% python3 -q
>>> import numpy as np
>>> np.set_printoptions(precision=2, suppress=True, linewidth=100, floatmode="fixed")
>>> A2 = np.array([[1, -1, 2, 3, 0, -2],
...     [0, 1, -1, 2, 0, -1],
...     [-1, 2, -3, 1, -3, 3],
...     [0, -3, 3, 2, -1, -1],
...     [1, -3, 2, 2, 2, 1],
...     [3, 0, 0, 1, 2, 0]])
>>> data = np.triu(A2)
>>> data
array([[ 1, -1,  2,  3,  0, -2],
       [ 0,  1, -1,  2,  0, -1],
       [ 0,  0, -3,  1, -3,  3],
       [ 0,  0,  0,  2, -1, -1],
       [ 0,  0,  0,  0,  2,  1],
       [ 0,  0,  0,  0,  0,  0]])
>>> rng = np.random.default_rng(53)
>>> labels = rng.permutation(6)
>>> labels
array([4, 1, 5, 0, 2, 3])
>>> A2 = data[labels][:, labels]
>>> np.allclose(A2, data)
False
>>> round(float(np.linalg.det(A2)), 2), np.round(np.linalg.det(data[labels]), 2)
(0.0, np.float64(0.0))
>>> J = np.array([[0.0, -2.0, 0.0, 0.0, 0.0, 0.0],
...     [-2.0, 0.0, -2.0, 0.0, 0.0, 0.0],
...     [0.0, -2.0, 0.0, -2.0, 0.0, 0.0],
...     [0.0, 0.0, -2.0, 1.0, -2.0, 0.0],
...     [0.0, 0.0, 0.0, -2.0, -2.0, -2.0],
...     [0.0, 0.0, 0.0, 0.0, -2.0, 2.0]])
>>> A2 = np.array([[1, 0], [2, 1], [0, 0], [2, 2], [0, 0], [0, 2]])
>>> A2.T @ J.T
array([[-4.00, -2.00, -8.00,  2.00, -4.00,  0.00],
       [-2.00,  0.00, -6.00,  2.00, -8.00,  4.00]])
>>> np.linalg.matrix_rank(J @ A2)
np.int64(2)
>>> np.einsum("ik,kj->ji", J, A2)
array([[-4.00, -2.00, -8.00,  2.00, -4.00,  0.00],
       [-2.00,  0.00, -6.00,  2.00, -8.00,  4.00]])
>>> np.einsum("ik,kj->ij", J, A2)
array([[-4.00, -2.00],
       [-2.00,  0.00],
       [-8.00, -6.00],
       [ 2.00,  2.00],
       [-4.00, -8.00],
       [ 0.00,  4.00]])
>>> np.diff(J, axis=0)
array([[-2.00,  2.00, -2.00,  0.00,  0.00,  0.00],
       [ 2.00, -2.00,  2.00, -2.00,  0.00,  0.00],
       [ 0.00,  2.00, -2.00,  3.00, -2.00,  0.00],
       [ 0.00,  0.00,  2.00, -3.00,  0.00, -2.00],
       [ 0.00,  0.00,  0.00,  2.00,  0.00,  4.00]])
>>> J.mean(axis=0)
array([-0.33, -0.67, -0.67, -0.50, -1.00,  0.00])
